>>> import numpy as np
>>> np.set_printoptions(suppress=True, linewidth=100)
>>> M = np.load("data.npy")
>>> print(M)
[[-2  2  1  1 -2]
 [-1  1 -1 -1 -2]
 [-2  2  1  1 -2]
 [ 2 -3  0 -2 -3]
 [ 1  3 -2  1 -3]
 [ 1 -1  0 -3 -4]
 [ 2 -2  1 -2 -2]
 [ 0  0  0  0  0]
 [ 0  0  0  0  0]
 [ 0  0  0  0  0]
 [ 2  1 -2  2 -2]
 [ 4 -1 -1  0 -4]
 [ 2 -2  1 -2 -2]
 [-1  2  0 -1 -1]
 [ 2  1 -2  2 -2]
 [ 0  0  0  0  0]
 [ 2  1 -2  2 -2]
 [ 0 -1 -1  0 -1]
 [ 0  0  0  0  0]
 [ 3  0 -2 -1 -6]
 [ 0  0  0  0  0]
 [ 2  0 -3  2 -3]
 [ 0  0  2 -1 -4]
 [ 2  0 -3  2 -3]
 [ 2 -2  1 -2 -2]
 [ 2  0 -3  2 -3]
 [ 0  3 -1  3 -4]
 [-2  2  1  1 -2]
 [ 2 -2  1 -2 -2]
 [-1  2  0 -1 -1]
 [-1  2  0 -1 -1]
 [ 2 -2  1 -2 -2]
 [ 0 -1 -1  0 -1]
 [-2  1  0  1 -3]
 [-2  2  1  1 -2]
 [ 2  0 -3  2 -3]
 [ 4 -2 -2  0 -5]
 [ 1  2 -3  1 -4]
 [ 0 -1 -1  0 -1]]
>>> # row 2 repeats row 0
>>> T = np.stack([M, -3 * M, M[::-1]])
>>> print(np.einsum("bij,cij->bc", T, T))
[[  646 -1938   114]
 [-1938  5814  -342]
 [  114  -342   646]]
>>> np.linalg.matrix_rank(T.reshape(3, -1))
np.int64(2)
>>> np.linalg.matrix_rank(T)
array([5, 5, 5])
>>> P = M @ np.linalg.solve(M.T @ M, M.T)
>>> np.linalg.matrix_rank(np.eye(39) - P)
np.int64(34)
>>> Xc = M - M.mean(axis=0)
>>> left, sv, Vh = np.linalg.svd(Xc, full_matrices=False)
>>> (np.sign(left[:, 0]) == np.sign(left[0, 0])).astype(int)
array([1, 1, 1, 0, 1, 0, 0, 1, 1, 1, 0, 0, 0, 1, 0, 1, 0, 1, 1, 0, 1, 0, 1, 0, 0, 0, 1, 1, 0, 1, 1,
       0, 1, 1, 1, 0, 0, 0, 1])
>>> print(np.linalg.matrix_rank(Xc))
5
>>> print(np.round(sv ** 2 / (sv ** 2).sum(), 2))
[0.42 0.37 0.13 0.04 0.03]
>>> cent = M[[18, 16]].astype(float)
>>> for _ in range(5):
...     z = np.linalg.norm(M[:, None] - cent, axis=-1).argmin(axis=1)
...     cent = np.array([M[z == j].mean(axis=0) for j in range(2)])
... 
>>> z
array([0, 0, 0, 0, 1, 0, 0, 0, 0, 0, 1, 1, 0, 0, 1, 0, 1, 0, 0, 1, 0, 1, 0, 1, 0, 1, 1, 0, 0, 0, 0,
       0, 0, 0, 0, 1, 1, 1, 0])
>>> cent.round(2)
array([[-0.04, -0.04,  0.27, -0.58, -1.54],
       [ 2.08,  0.62, -2.23,  1.38, -3.38]])
>>> np.bincount(z)
array([26, 13])
>>> np.round(cent[1] - cent[0], 2)
array([ 2.12,  0.65, -2.5 ,  1.96, -1.85])
